$ ipython --no-banner

In [1]: import numpy as np

In [2]: np.set_printoptions(precision=2, suppress=True, linewidth=140)

In [3]: M = np.loadtxt("mat.csv", delimiter=",")

In [4]: M
Out[4]: 
array([[ 2.5 , -1.55, -0.6 ],
       [ 1.66,  2.33,  0.91],
       [ 0.  ,  1.09, -2.8 ]])

In [5]: np.sort(np.abs(np.linalg.eigvals(M)))
Out[5]: array([3., 3., 3.])

In [6]: round(float(np.linalg.det(M)), 2)
Out[6]: -27.0

In [7]: np.linalg.matrix_power(M, 2)
Out[7]: 
array([[ 3.65, -8.13, -1.22],
       [ 8.02,  3.82, -1.43],
       [ 1.81, -0.51,  8.8 ]])

In [8]: (M + M.T) / 2
Out[8]: 
array([[ 2.5 ,  0.06, -0.3 ],
       [ 0.06,  2.33,  1.  ],
       [-0.3 ,  1.  , -2.8 ]])

In [9]: round(np.trace(M), 2)
Out[9]: np.float64(2.03)

In [10]: np.allclose(M @ M.T, M.T @ M)
Out[10]: True

In [11]: (M - M.T) / 2
Out[11]: 
array([[ 0.  , -1.61, -0.3 ],
       [ 1.61,  0.  , -0.09],
       [ 0.3 ,  0.09,  0.  ]])

In [12]: round(float(M[1] @ M[2]), 2)
Out[12]: 0.0

In [13]: hat = np.triu(np.array([[2, 3, 1], [3, 3, 3], [2, 1, 2]]), 1) + np.eye(3)

In [14]: Y = hat @ M @ np.linalg.inv(hat)

In [15]: np.poly(Y)
Out[15]: array([ 1.  , -2.03, -6.08, 27.  ])

In [16]: round(float(np.trace(Y)), 2), np.round(np.trace(M), 2)
Out[16]: (2.03, np.float64(2.03))

In [17]: np.round(np.linalg.det(Y), 2)
Out[17]: np.float64(-27.0)

In [18]: W0 = np.loadtxt("a.csv", delimiter=",")

In [19]: W0
Out[19]: 
array([[-1.88,  2.12, -1.12, -0.8 ],
       [ 1.51, -2.02,  0.77,  0.65],
       [-1.03,  1.66, -0.41, -0.45]])

In [20]: f = np.array([0, 2])

In [21]: np.polyval(f, W0[0])
Out[21]: array([2., 2., 2., 2.])

In [22]: np.correlate(W0[0], W0[1], "full")
Out[22]: array([-1.22, -0.07,  4.7 , -8.5 ,  4.85, -0.08, -1.21])

In [23]: np.convolve(W0[0], f)
Out[23]: array([ 0.  , -3.76,  4.24, -2.24, -1.6 ])

In [24]: mat = np.load("layer7.npy")

In [25]: mat
Out[25]: 
array([[ 0, -1,  1,  0],
       [ 0,  0,  1, -1],
       [ 0,  0,  0, -3],
       [ 0,  0,  0,  0]])

In [26]: np.linalg.cond(mat) > 100
Out[26]: np.True_

In [27]: round(np.linalg.norm(W0, 2), 2)
Out[27]: np.float64(4.62)

In [28]: round(W0[0] @ W0[1], 2)
Out[28]: np.float64(-8.5)

In [29]: round(np.linalg.norm(W0) ** 2 / np.linalg.norm(W0, 2) ** 2, 2)
Out[29]: np.float64(1.01)

In [30]: np.linalg.norm(W0, axis=1)
Out[30]: array([3.15, 2.72, 2.05])

In [31]: np.einsum("ii->", mat)
Out[31]: np.int64(0)

In [32]: np.linalg.eigvals(mat)
Out[32]: array([0., 0., 0., 0.])

In [33]: round(float(np.linalg.eigvals(mat).sum().real), 2)
Out[33]: 0.0

In [34]: r = np.linalg.matrix_rank(mat)

In [35]: r
Out[35]: np.int64(3)

In [36]: null = np.linalg.svd(mat)[2][r:].T

In [37]: [int(np.linalg.matrix_rank(np.delete(mat, i, axis=0))) for i in range(4)]
Out[37]: [2, 2, 2, 3]

In [38]: np.allclose(mat @ null, 0)
Out[38]: True

In [39]: rng = np.random.default_rng(0)

In [40]: lab = rng.permutation(4)

In [41]: lab
Out[41]: array([2, 0, 1, 3])

In [42]: Y = mat[lab][:, lab]

In [43]: Y
Out[43]: 
array([[ 0,  0,  0, -3],
       [ 1,  0, -1,  0],
       [ 1,  0,  0, -1],
       [ 0,  0,  0,  0]])

In [44]: np.round(np.linalg.det(Y), 2), np.round(np.linalg.det(mat[lab]), 2)
Out[44]: (np.float64(0.0), np.float64(0.0))

In [45]: np.sort(np.abs(np.linalg.eigvals(Y)))
Out[45]: array([0., 0., 0., 0.])

In [46]: Y = np.array([[9, 3], [4, 8]])

In [47]: K = np.kron(np.eye(2, dtype=int), Y)

In [48]: K
Out[48]: 
array([[9, 3, 0, 0],
       [4, 8, 0, 0],
       [0, 0, 9, 3],
       [0, 0, 4, 8]])

In [49]: K.reshape(-1, 2)
Out[49]: 
array([[9, 3],
       [0, 0],
       [4, 8],
       [0, 0],
       [0, 0],
       [9, 3],
       [0, 0],
       [4, 8]])

In [50]: K.ravel(order="F")
Out[50]: array([9, 4, 0, 0, 3, 8, 0, 0, 0, 0, 9, 4, 0, 0, 3, 8])

In [51]: K.reshape(2, -1)
Out[51]: 
array([[9, 3, 0, 0, 4, 8, 0, 0],
       [0, 0, 9, 3, 0, 0, 4, 8]])

In [52]: T = K.reshape(4, 2, -1)

In [53]: T[:, 0]
Out[53]: 
array([[9, 3],
       [4, 8],
       [0, 0],
       [0, 0]])

In [54]: np.einsum("ihd,jhd->hij", T, T).shape
Out[54]: (2, 4, 4)

In [55]: T.shape
Out[55]: (4, 2, 2)

In [56]: np.einsum("ihd,ihd->ih", T, T)
Out[56]: 
array([[90,  0],
       [80,  0],
       [ 0, 90],
       [ 0, 80]])

In [57]: arr = np.load("block12.npy")

In [58]: arr
Out[58]: 
array([[0, 1, 0, 0, 0, 0],
       [1, 0, 0, 0, 0, 1],
       [0, 0, 0, 0, 0, 0],
       [0, 0, 0, 0, 0, 1],
       [0, 0, 0, 0, 0, 0],
       [0, 1, 0, 1, 0, 0]])

In [59]: left, sigma, Vt = np.linalg.svd(arr)

In [60]: np.argmax(sigma[:-1] / (sigma[1:] + 1e-6)) + 1
Out[60]: np.int64(4)

In [61]: sigma
Out[61]: array([1.62, 1.62, 0.62, 0.62, 0.  , 0.  ])

In [62]: Y = left[:, :4] @ np.diag(sigma[:4]) @ Vt[:4]

In [63]: np.linalg.matrix_rank(arr, rtol=0.05)
Out[63]: np.int64(4)

In [64]: np.round(np.linalg.norm(arr - Y, 2), 2), sigma[4]
Out[64]: (np.float64(0.0), np.float64(0.0))

In [65]: np.linalg.matrix_rank(Y)
Out[65]: np.int64(4)

In [66]: np.round(np.linalg.norm(arr - Y) / np.linalg.norm(arr), 2)
Out[66]: np.float64(0.0)

In [67]: np.all(np.linalg.eigvalsh(arr) > 0)
Out[67]: np.False_

In [68]: np.round(np.linalg.eigvalsh(arr).min(), 2)
Out[68]: np.float64(-1.62)

In [69]: np.sort(np.abs(np.linalg.eigvals(arr)))
Out[69]: array([0.  , 0.  , 0.62, 0.62, 1.62, 1.62])

In [70]: round(float(np.linalg.det(arr)), 2)
Out[70]: 0.0

In [71]: np.trace(arr @ arr @ arr) // 6
Out[71]: np.int64(0)

In [72]: arr @ arr
Out[72]: 
array([[1, 0, 0, 0, 0, 1],
       [0, 2, 0, 1, 0, 0],
       [0, 0, 0, 0, 0, 0],
       [0, 1, 0, 1, 0, 0],
       [0, 0, 0, 0, 0, 0],
       [1, 0, 0, 0, 0, 2]])

In [73]: L = np.diag(arr.sum(axis=1)) - arr

In [74]: np.linalg.matrix_rank(L)
Out[74]: np.int64(3)

In [75]: (np.linalg.eigvalsh(L) < 1e-8).sum()
Out[75]: np.int64(3)

In [76]: np.unique(arr.round(6), axis=0).shape
Out[76]: (5, 6)

In [77]: np.abs(np.diag(np.linalg.qr(arr)[1])) > 1e-9
Out[77]: array([ True,  True, False,  True, False,  True])

In [78]: round(np.trace(np.linalg.pinv(arr) @ arr), 2)
Out[78]: np.float64(4.0)

In [79]: X = np.loadtxt("w.csv", delimiter=",")

In [80]: X
Out[80]: 
array([[ 2.46,  0.63, -1.6 ],
       [ 0.88, -1.36, -2.52],
       [ 0.16,  2.99,  0.1 ],
       [ 1.15, -0.6 , -2.71],
       [-1.21, -1.42, -2.35],
       [-1.04, -2.57, -1.16],
       [ 2.34,  1.88,  0.08],
       [-1.91,  0.74, -2.19],
       [ 1.14, -1.02,  2.58],
       [ 1.26,  1.94,  1.91],
       [-1.15,  2.18, -1.71]])

In [81]: Xc = X - X.mean(axis=0)

In [82]: V = np.linalg.svd(Xc)[2][:1]

In [83]: Y = Xc - Xc @ V.T @ V

In [84]: np.diag(V.T @ V)
Out[84]: array([0.16, 0.36, 0.47])

In [85]: (Xc @ V.T).std(axis=0)
Out[85]: array([2.07])

In [86]: np.cov(Xc @ V.T, rowvar=False)
Out[86]: array(4.7)

In [87]: d = np.linalg.norm(X[:, None] - X[None], axis=-1)

In [88]: np.linalg.matrix_rank(d ** 2)
Out[88]: np.int64(5)

In [89]: d[:5, :5]
Out[89]: 
array([[0.  , 2.7 , 3.71, 2.11, 4.27],
       [2.7 , 0.  , 5.13, 0.83, 2.1 ],
       [3.71, 5.13, 0.  , 4.67, 5.23],
       [2.11, 0.83, 4.67, 0.  , 2.52],
       [4.27, 2.1 , 5.23, 2.52, 0.  ]])

In [90]: np.linalg.norm(X, axis=1)
Out[90]: array([3.  , 3.  , 3.  , 3.  , 3.  , 3.01, 3.  , 3.  , 3.  , 3.  , 3.  ])

In [91]: d[2].round(6).argsort(kind="stable")[:4]
Out[91]: array([ 2,  9, 10,  6])

In [92]: J = np.load("test6.npy")

In [93]: J
Out[93]: 
array([[ 5.,  6., -4.,  4.],
       [-8., -9.,  4., -4.],
       [-8., -6.,  1., -4.],
       [-8., -6.,  4., -7.]])

In [94]: left, sigma, Vt = np.linalg.svd(J)

In [95]: np.argmax(sigma[:-1] / (sigma[1:] + 1e-6)) + 1
Out[95]: np.int64(3)

In [96]: Y = left[:, :3] @ np.diag(sigma[:3]) @ Vt[:3]

In [97]: round(float(np.linalg.norm(J - Y, 2)), 2), round(float(sigma[3]), 2)
Out[97]: (0.13, 0.13)

In [98]: np.round(np.linalg.norm(J - Y) / np.linalg.norm(J), 2)
Out[98]: np.float64(0.01)

In [99]: np.linalg.matrix_rank(Y)
Out[99]: np.int64(3)

In [100]: np.linalg.matrix_rank(J, rtol=0.05)
Out[100]: np.int64(3)

In [101]: A = np.array([[-0.6, 1.0, 1.0, -1.0], [0.1, -1.2, -0.7, 0.7]])

In [102]: A[:, 1] *= 10

In [103]: A
Out[103]: 
array([[ -0.6,  10. ,   1. ,  -1. ],
       [  0.1, -12. ,  -0.7,   0.7]])

In [104]: r = np.linalg.matrix_rank(W0)

In [105]: r
Out[105]: np.int64(2)

In [106]: null = np.linalg.svd(W0)[2][r:].T

In [107]: [int(np.linalg.matrix_rank(W0[:i])) for i in range(1, len(W0) + 1)]
Out[107]: [1, 2, 2]

In [108]: np.allclose(W0 @ null, 0)
Out[108]: True
